$ ipython --no-banner

In [1]: import numpy as np

In [2]: np.set_printoptions(precision=3, suppress=True, linewidth=160, floatmode="fixed")

In [3]: data = np.load("sample5.npy")

In [4]: data
Out[4]: 
array([[ 1.705,  3.125,  3.466, -0.565],
       [ 3.505,  1.305, -1.242,  3.078],
       [-1.144,  1.606,  3.726, -2.688],
       [-1.411,  1.385,  3.623, -2.822],
       [ 0.502,  2.668,  3.876, -1.614],
       [ 2.240,  3.218,  3.103, -0.008],
       [ 0.786,  2.802,  3.822, -1.388],
       [ 3.535,  2.763,  1.112,  1.906],
       [-1.266, -2.993, -3.672,  0.977],
       [-2.904, -0.225,  2.428, -3.259],
       [-2.666,  0.092,  2.717, -3.240],
       [-2.616,  0.155,  2.772, -3.233],
       [-3.665, -1.863,  0.483, -2.805],
       [ 1.616, -1.205, -3.526,  2.916],
       [ 3.145,  3.099,  2.037,  1.165],
       [ 2.122,  3.205,  3.195, -0.137],
       [ 2.529, -0.261, -2.861,  3.217],
       [ 1.512, -1.298, -3.577,  2.869],
       [-3.649, -2.503, -0.578, -2.256],
       [-3.667, -1.881,  0.457, -2.794],
       [-2.496,  0.301,  2.894, -3.210],
       [ 3.685,  2.031, -0.229,  2.691],
       [-1.522, -3.075, -3.561,  0.741],
       [ 3.663,  1.854, -0.496,  2.810],
       [-1.394, -3.036, -3.619,  0.861],
       [ 0.536, -2.055, -3.875,  2.339],
       [ 3.226,  3.057,  1.890,  1.296],
       [ 1.067, -1.667, -3.752,  2.647],
       [ 3.524,  2.780,  1.151,  1.878],
       [ 1.742,  3.134,  3.445, -0.529],
       [-0.858, -2.833, -3.804,  1.329],
       [ 1.632, -1.191, -3.518,  2.923],
       [ 1.267, -1.506, -3.682,  2.751]])

In [5]: gram = data.T @ data

In [6]: np.diag(gram)
Out[6]: array([196.519, 166.246, 284.762, 177.473])

In [7]: np.round(np.trace(gram), 3), round(float((data ** 2).sum()), 3)
Out[7]: (np.float64(825.0), 825.0)

In [8]: np.round(np.linalg.svd(data, compute_uv=False) ** 2, 3) + 0
Out[8]: array([467.824, 357.176,   0.000,   0.000])

In [9]: f, r1 = data[5], data[15]

In [10]: round(float(f @ r1), 3)
Out[10]: 24.98

In [11]: round(f @ f, 3)
Out[11]: np.float64(25.0)

In [12]: p = (f @ r1) / (f @ f) * f

In [13]: np.round(np.linalg.norm(f + r1) ** 2 + np.linalg.norm(f - r1) ** 2, 3)
Out[13]: np.float64(100.0)

In [14]: np.linalg.matrix_rank(np.outer(f, r1))
Out[14]: np.int64(1)

In [15]: p
Out[15]: array([ 2.238,  3.215,  3.101, -0.008])

In [16]: r1 - p
Out[16]: array([-0.116, -0.011,  0.094, -0.129])

In [17]: labels = data[:, 1] > np.median(data[:, 1])

In [18]: f = data[labels].mean(axis=0) - data[~labels].mean(axis=0)

In [19]: ((data - data.mean(axis=0)) @ f > 0).astype(int)
Out[19]: array([1, 1, 1, 1, 1, 1, 1, 1, 0, 0, 1, 1, 0, 0, 1, 1, 0, 0, 0, 0, 1, 1, 0, 1, 0, 0, 1, 0, 1, 1, 0, 0, 0])

In [20]: np.round((((data - data.mean(axis=0)) @ f > 0) == labels).mean(), 3)
Out[20]: np.float64(0.939)

In [21]: labels.astype(int)
Out[21]: array([1, 1, 1, 1, 1, 1, 1, 1, 0, 0, 0, 0, 0, 0, 1, 1, 0, 0, 0, 0, 1, 1, 0, 1, 0, 0, 1, 0, 1, 1, 0, 0, 0])

In [22]: K = np.load("w.npy")

In [23]: K
Out[23]: 
array([[ 0.000,  0.000, -2.000, -2.000],
       [ 0.000,  0.000,  0.000,  0.000],
       [-2.000,  0.000,  0.000,  0.000],
       [-2.000,  0.000,  0.000,  0.000]])

In [24]: np.linalg.eigvals(K)
Out[24]: array([ 2.828, -2.828,  0.000,  0.000])

In [25]: np.einsum("ii->", K)
Out[25]: np.float64(0.0)

In [26]: np.round(np.linalg.eigvals(K).sum().real, 3)
Out[26]: np.float64(0.0)

In [27]: round(np.linalg.det(K.T), 3)
Out[27]: np.float64(0.0)

In [28]: np.einsum("ij,ji->", K, K)
Out[28]: np.float64(16.0)

In [29]: w, vecs = np.linalg.eigh(K)

In [30]: np.round(vecs @ np.diag(w) @ vecs.T, 3) + 0
Out[30]: 
array([[ 0.000,  0.000, -2.000, -2.000],
       [ 0.000,  0.000,  0.000,  0.000],
       [-2.000,  0.000,  0.000,  0.000],
       [-2.000,  0.000,  0.000,  0.000]])

In [31]: np.round(vecs.T @ K @ vecs, 3) + 0
Out[31]: 
array([[-2.828,  0.000,  0.000,  0.000],
       [ 0.000,  0.000,  0.000,  0.000],
       [ 0.000,  0.000,  0.000,  0.000],
       [ 0.000,  0.000,  0.000,  2.828]])

In [32]: np.linalg.eigvalsh(K + 3 * np.eye(4))
Out[32]: array([0.172, 3.000, 3.000, 5.828])

In [33]: np.unique(w.round(6) + 0, return_counts=True)[1]
Out[33]: array([1, 2, 1])

In [34]: (w > 1e-8).sum(), (w < -1e-8).sum()
Out[34]: (np.int64(1), np.int64(1))

In [35]: np.round(np.linalg.svd(K, compute_uv=False), 3) + 0
Out[35]: array([2.828, 2.828, 0.000, 0.000])
